In [1]: import numpy as np

In [2]: np.set_printoptions(precision=4, suppress=True, linewidth=100)

In [3]: rd = lambda a: np.round(a, 4) + 0

In [4]: m1 = np.load("m.npy")

In [5]: rd(m1)
Out[5]: 
array([[0.25  , 0.    , 0.25  , 0.5   ],
       [0.2222, 0.4444, 0.2222, 0.1111],
       [0.    , 0.3333, 0.3333, 0.3333],
       [0.25  , 0.25  , 0.375 , 0.125 ]])

In [6]: O = m1.astype(float).copy()

In [7]: for j in range(4):
   ...:     O[:, j] -= O[:, :j] @ (O[:, :j].T @ O[:, j])
   ...:     O[:, j] /= np.linalg.norm(O[:, j])
   ...: 

In [8]: rd(O.T @ O)
Out[8]: 
array([[1., 0., 0., 0.],
       [0., 1., 0., 0.],
       [0., 0., 1., 0.],
       [0., 0., 0., 1.]])

In [9]: rd(O.T @ m1)
Out[9]: 
array([[0.4176, 0.3862, 0.4924, 0.4333],
       [0.    , 0.4712, 0.2408, 0.0518],
       [0.    , 0.    , 0.2513, 0.3256],
       [0.    , 0.    , 0.    , 0.3043]])

In [10]: A2 = np.array([[-3, -3], [1, 1]])

In [11]: cent = np.kron(A2, m1)

In [12]: rd(cent)
Out[12]: 
array([[-0.75  ,  0.    , -0.75  , -1.5   , -0.75  ,  0.    , -0.75  , -1.5   ],
       [-0.6667, -1.3333, -0.6667, -0.3333, -0.6667, -1.3333, -0.6667, -0.3333],
       [ 0.    , -1.    , -1.    , -1.    ,  0.    , -1.    , -1.    , -1.    ],
       [-0.75  , -0.75  , -1.125 , -0.375 , -0.75  , -0.75  , -1.125 , -0.375 ],
       [ 0.25  ,  0.    ,  0.25  ,  0.5   ,  0.25  ,  0.    ,  0.25  ,  0.5   ],
       [ 0.2222,  0.4444,  0.2222,  0.1111,  0.2222,  0.4444,  0.2222,  0.1111],
       [ 0.    ,  0.3333,  0.3333,  0.3333,  0.    ,  0.3333,  0.3333,  0.3333],
       [ 0.25  ,  0.25  ,  0.375 ,  0.125 ,  0.25  ,  0.25  ,  0.375 ,  0.125 ]])

In [13]: M = np.load("dump.npy")

In [14]: M
Out[14]: 
array([[ 0,  0,  2,  1,  0],
       [ 0,  0,  0, -1, -1],
       [-2,  0,  0,  0,  1],
       [-1,  1,  0,  0,  1],
       [ 0,  1, -1, -1,  0]])

In [15]: rank = np.linalg.matrix_rank(M)

In [16]: rank
Out[16]: np.int64(4)

In [17]: N = np.linalg.svd(M)[2][rank:].T

In [18]: np.allclose(M @ N, 0)
Out[18]: True

In [19]: [int(np.linalg.matrix_rank(M[:, :j + 1])) for j in range(5)]
Out[19]: [1, 2, 3, 4, 4]

In [20]: [int(np.linalg.matrix_rank(M[:i])) for i in range(1, len(M) + 1)]
Out[20]: [1, 2, 3, 4, 4]

In [21]: N.shape
Out[21]: (5, 1)

In [22]: [int(np.linalg.matrix_rank(np.delete(M, i, axis=0))) for i in range(5)]
Out[22]: [4, 4, 4, 4, 4]

In [23]: np.linalg.matrix_rank(M.T @ M), np.linalg.matrix_rank(M @ M.T)
Out[23]: (np.int64(4), np.int64(4))
